In [1]: import numpy as np

In [2]: from numpy import linalg as LA

In [3]: np.set_printoptions(precision=1, suppress=True, linewidth=140, sign=" ")

In [4]: feats = np.loadtxt("sample1.csv", delimiter=",")

In [5]: feats
Out[5]: 
array([[-0.5,  1. ,  0.5, -2.5,  1. ],
       [ 0.2, -0.1, -2.9, -0.3,  0.8],
       [ 2.8, -0.3,  0.1, -0.9, -0.6],
       [-1. , -1. , -0.5, -1.2, -2.3],
       [-0.2, -2.6,  0.5, -0.4,  1.3]])

In [6]: other = LA.inv(feats)

In [7]: np.round(feats @ other, 1) + 0
Out[7]: 
array([[ 1.,  0.,  0.,  0.,  0.],
       [ 0.,  1.,  0.,  0.,  0.],
       [ 0.,  0.,  1.,  0.,  0.],
       [ 0.,  0.,  0.,  1.,  0.],
       [ 0.,  0.,  0.,  0.,  1.]])

In [8]: other.round(1) + 0
Out[8]: 
array([[-0.1,  0. ,  0.3, -0.1,  0. ],
       [ 0.1,  0. ,  0. , -0.1, -0.3],
       [ 0.1, -0.3,  0. , -0.1,  0.1],
       [-0.3,  0. , -0.1, -0.1,  0. ],
       [ 0.1,  0.1, -0.1, -0.3,  0.1]])

In [9]: vec = np.array([-5, -7, -4, 8, -7])

In [10]: target = feats @ vec

In [11]: beta, lr = np.zeros(5), 1 / LA.norm(feats, 2) ** 2

In [12]: for i in range(5):
    ...:     beta -= lr * feats.T @ (feats @ beta - target)
    ...:     if i % 1 == 0: print(i, round(LA.norm(feats @ beta - target), 1))
    ...: 
0 0.0
1 0.0
2 0.0
3 0.0
4 0.0

In [13]: round(LA.cond(feats), 1)
Out[13]: np.float64(1.0)

In [14]: beta
Out[14]: array([-5., -7., -4.,  8., -7.])

In [15]: u, g = feats[1], feats[0]

In [16]: round(u @ g, 1)
Out[16]: np.float64(0.0)

In [17]: np.round(u @ u, 1)
Out[17]: np.float64(9.0)

In [18]: p = (u @ g) / (u @ u) * u

In [19]: np.round(np.outer(u, g), 1) + 0
Out[19]: 
array([[-0.1,  0.2,  0.1, -0.4,  0.2],
       [ 0. , -0.1,  0. ,  0.2, -0.1],
       [ 1.4, -3. , -1.3,  7.3, -2.9],
       [ 0.1, -0.3, -0.1,  0.7, -0.3],
       [-0.4,  0.8,  0.4, -2. ,  0.8]])

In [20]: np.round((g - p) @ u, 1)
Out[20]: np.float64(-0.0)
